$ python -q
>>> import numpy as np
>>> np.set_printoptions(suppress=True, linewidth=120)
>>> rng = np.random.default_rng(86)
>>> A = np.eye(6, dtype=int)[rng.permutation(6)]
>>> A
array([[0, 0, 0, 0, 0, 1],
       [0, 0, 1, 0, 0, 0],
       [0, 1, 0, 0, 0, 0],
       [0, 0, 0, 0, 1, 0],
       [1, 0, 0, 0, 0, 0],
       [0, 0, 0, 1, 0, 0]])
>>> A2 = A / np.sqrt((A ** 2).mean(axis=1, keepdims=True))
>>> np.linalg.matrix_rank(A - A.mean(axis=1, keepdims=True))
np.int64(5)
>>> A2[2].round(4)
array([0.    , 2.4495, 0.    , 0.    , 0.    , 0.    ])
>>> G = A.T @ A
>>> G
array([[1, 0, 0, 0, 0, 0],
       [0, 1, 0, 0, 0, 0],
       [0, 0, 1, 0, 0, 0],
       [0, 0, 0, 1, 0, 0],
       [0, 0, 0, 0, 1, 0],
       [0, 0, 0, 0, 0, 1]])
>>> np.allclose(G, G.T)
True
>>> np.linalg.matrix_rank(G)
np.int64(6)
>>> M = np.loadtxt("test11.csv", delimiter=",")
>>> M
array([[0., 0., 0., 0., 0., 0., 0., 0., 0., 1., 0., 0., 0.],
       [1., 0., 0., 0., 0., 0., 0., 0., 0., 0., 0., 0., 0.],
       [0., 0., 0., 0., 0., 0., 0., 0., 0., 0., 1., 0., 0.],
       [0., 0., 0., 0., 0., 1., 0., 0., 0., 0., 0., 0., 0.],
       [0., 0., 0., 0., 1., 0., 0., 0., 0., 0., 0., 0., 0.],
       [0., 0., 0., 0., 0., 0., 0., 0., 0., 0., 0., 0., 1.],
       [0., 0., 0., 0., 0., 0., 0., 0., 0., 0., 0., 1., 0.],
       [0., 0., 0., 1., 0., 0., 0., 0., 0., 0., 0., 0., 0.],
       [0., 0., 1., 0., 0., 0., 0., 0., 0., 0., 0., 0., 0.],
       [0., 0., 0., 0., 0., 0., 0., 1., 0., 0., 0., 0., 0.],
       [0., 1., 0., 0., 0., 0., 0., 0., 0., 0., 0., 0., 0.],
       [0., 0., 0., 0., 0., 0., 1., 0., 0., 0., 0., 0., 0.],
       [0., 0., 0., 0., 0., 0., 0., 0., 1., 0., 0., 0., 0.]])
>>> A2 = M / np.linalg.norm(M, axis=1, keepdims=True)
>>> G = A2 @ A2.T
>>> np.round(np.linalg.norm(A2, axis=1), 4)
array([1., 1., 1., 1., 1., 1., 1., 1., 1., 1., 1., 1., 1.])
>>> (G - 2 * np.eye(13)).round(6).argmax(axis=1)
array([1, 0, 0, 0, 0, 0, 0, 0, 0, 0, 0, 0, 0])
>>> G[10]
array([0., 0., 0., 0., 0., 0., 0., 0., 0., 0., 1., 0., 0.])
>>> vec = np.array([4, -3, 1, 0, -2, 2, -5, 0, 1, 1, 3, 1, 2])
>>> round(np.linalg.norm(vec), 4), np.round(np.linalg.norm(M @ vec), 4)
(np.float64(8.6603), np.float64(8.6603))
>>> np.round(np.abs(np.linalg.eigvals(M)), 4)
array([1., 1., 1., 1., 1., 1., 1., 1., 1., 1., 1., 1., 1.])
>>> [p for p in range(1, 25) if np.allclose(np.linalg.matrix_power(M, p), np.eye(13))]
[10, 20]
>>> vec = np.array([2, 2, 1, 3, 2, 0, 0, 0, 2, 1, 1, 0, 3])
>>> (M @ vec).argmax()
np.int64(5)
>>> np.sign((M @ vec).round(6))
array([1., 1., 1., 0., 1., 1., 0., 1., 1., 0., 1., 0., 1.])
>>> np.linalg.norm(M @ vec) <= np.linalg.norm(M, 2) * np.linalg.norm(vec) + 1e-9
np.True_
>>> np.flatnonzero(np.linalg.matrix_power((M != 0) + (M.T != 0) + np.eye(13), 13)[7])
array([ 0,  1,  2,  3,  5,  7,  8,  9, 10, 12])
>>> np.round(np.sort(np.linalg.eigvals(M).real), 4)
array([-1.   , -1.   , -0.809, -0.809, -0.309, -0.309,  0.309,  0.309,  0.809,  0.809,  1.   ,  1.   ,  1.   ])
>>> vec = np.array([1, 5, -2, 2, -5, -5, -1, -2, -4, 3, -2, -2, 3])
>>> rhs = M @ vec
>>> rhs
array([ 3.,  1., -2., -5., -5.,  3., -2.,  2., -2., -2.,  5., -1., -4.])
>>> np.round(np.linalg.solve(M, M[:, 7]), 4)
array([0., 0., 0., 0., 0., 0., 0., 1., 0., 0., 0., 0., 0.])
>>> np.round(np.linalg.solve(M, 5 * rhs), 4)
array([  5.,  25., -10.,  10., -25., -25.,  -5., -10., -20.,  15., -10., -10.,  15.])
>>> np.round(np.linalg.solve(M.T, M[9]), 4)
array([0., 0., 0., 0., 0., 0., 0., 0., 0., 1., 0., 0., 0.])
>>> np.round(np.linalg.solve(M, rhs + M[:, 10]), 4)
array([ 1.,  5., -2.,  2., -5., -5., -1., -2., -4.,  3., -1., -2.,  3.])
>>> K = np.array([[2, -3, -3, -1],
...     [2, -3, 2, 1],
...     [0, 2, -4, 3],
...     [1, -1, 0, 3],
...     [5, 0, -5, -3]])
>>> K
array([[ 2, -3, -3, -1],
       [ 2, -3,  2,  1],
       [ 0,  2, -4,  3],
       [ 1, -1,  0,  3],
       [ 5,  0, -5, -3]])
>>> A2 = K / np.linalg.norm(K, axis=1, keepdims=True)
>>> G = A2 @ A2.T
>>> G.round(4)
array([[ 1.    ,  0.2949,  0.1162,  0.1257,  0.7601],
       [ 0.2949,  1.    , -0.4815,  0.5685, -0.0921],
       [ 0.1162, -0.4815,  1.    ,  0.3919,  0.2659],
       [ 0.1257,  0.5685,  0.3919,  1.    , -0.157 ],
       [ 0.7601, -0.0921,  0.2659, -0.157 ,  1.    ]])
>>> (np.abs(G) > 0.9).astype(int)
array([[1, 0, 0, 0, 0],
       [0, 1, 0, 0, 0],
       [0, 0, 1, 0, 0],
       [0, 0, 0, 1, 0],
       [0, 0, 0, 0, 1]])
>>> np.round(np.linalg.norm(A2, axis=1), 4)
array([1., 1., 1., 1., 1.])
>>> G = K.T @ K
>>> G
array([[ 34, -13, -27, -12],
       [-13,  23,  -5,   3],
       [-27,  -5,  54,   8],
       [-12,   3,   8,  29]])
>>> np.trace(G), (K ** 2).sum()
(np.int64(140), np.int64(140))
>>> (K @ K.T).shape
(5, 5)
>>> np.diag(G)
array([34, 23, 54, 29])
>>> np.allclose(G, G.T)
True
>>> lab = rng.permutation(4)
>>> A2 = K[:, lab] * rng.choice([-1, 1], 4)
>>> A2
array([[ 3,  3,  2, -1],
       [ 3, -2,  2,  1],
       [-2,  4,  0,  3],
       [ 1,  0,  1,  3],
       [ 0,  5,  5, -3]])
>>> Uu, _, vt = np.linalg.svd(K.T @ A2)
>>> np.round(np.linalg.lstsq(K, A2)[0], 4) + 0
array([[ 0.,  0.,  1.,  0.],
       [-1.,  0.,  0.,  0.],
       [ 0., -1.,  0.,  0.],
       [ 0.,  0.,  0.,  1.]])
>>> data = np.load("out9.npy")
>>> data
array([[0.5 , 0.  , 0.  , 0.5 , 0.  , 0.  ],
       [0.  , 0.5 , 0.5 , 0.  , 0.  , 0.  ],
       [0.  , 0.  , 0.5 , 0.5 , 0.  , 0.  ],
       [0.2 , 0.2 , 0.  , 0.4 , 0.2 , 0.  ],
       [0.  , 0.  , 0.  , 0.  , 1.  , 0.  ],
       [0.  , 0.25, 0.  , 0.  , 0.25, 0.5 ]])
>>> np.round(data @ data, 4)
array([[0.35 , 0.1  , 0.   , 0.45 , 0.1  , 0.   ],
       [0.   , 0.25 , 0.5  , 0.25 , 0.   , 0.   ],
       [0.1  , 0.1  , 0.25 , 0.45 , 0.1  , 0.   ],
       [0.18 , 0.18 , 0.1  , 0.26 , 0.28 , 0.   ],
       [0.   , 0.   , 0.   , 0.   , 1.   , 0.   ],
       [0.   , 0.25 , 0.125, 0.   , 0.375, 0.25 ]])
>>> round(float(np.linalg.det(data)), 4)
0.025
>>> np.allclose(data, data.T)
False
>>> np.trace(data)
np.float64(3.4)
>>> np.round(np.linalg.matrix_power(data, 2), 4)
array([[0.35 , 0.1  , 0.   , 0.45 , 0.1  , 0.   ],
       [0.   , 0.25 , 0.5  , 0.25 , 0.   , 0.   ],
       [0.1  , 0.1  , 0.25 , 0.45 , 0.1  , 0.   ],
       [0.18 , 0.18 , 0.1  , 0.26 , 0.28 , 0.   ],
       [0.   , 0.   , 0.   , 0.   , 1.   , 0.   ],
       [0.   , 0.25 , 0.125, 0.   , 0.375, 0.25 ]])
>>> data @ np.ones(6)
array([1., 1., 1., 1., 1., 1.])
>>> p = np.eye(6)[2]
>>> for _ in range(7):
...     p = p @ data
...     print(p.round(4))
... 
[0.  0.  0.5 0.5 0.  0. ]
[0.1  0.1  0.25 0.45 0.1  0.  ]
[0.14  0.14  0.175 0.355 0.19  0.   ]
[0.141  0.141  0.1575 0.2995 0.261  0.    ]
[0.1304 0.1304 0.1492 0.269  0.3209 0.    ]
[0.119  0.119  0.1398 0.2474 0.3747 0.    ]
[0.109  0.109  0.1294 0.2284 0.4242 0.    ]
>>> vec = np.array([-2, -3, -2, 2, 2, 2])
>>> rhs = data @ vec
>>> rhs.round(4)
array([ 0.  , -2.5 ,  0.  ,  0.2 ,  2.  ,  0.75])
>>> np.round(np.linalg.solve(data, -2 * rhs), 4)
array([ 4.,  6.,  4., -4., -4., -4.])
>>> np.round(np.linalg.solve(data.T, data[1]), 4)
array([0., 1., 0., 0., 0., 0.])
>>> q, vecs = np.linalg.qr(data[:, :4])[0], np.linalg.qr(data[:, 4:])[0]
>>> sig = np.linalg.svd(q.T @ vecs, compute_uv=False)
>>> (sig > 0.9).sum()
np.int64(0)
>>> np.round(np.linalg.norm(q @ q.T - vecs @ vecs.T, 2), 4)
np.float64(1.0)
>>> np.round(np.degrees(np.arccos(sig.clip(0, 1))), 4)
array([51.7453, 83.732 ])
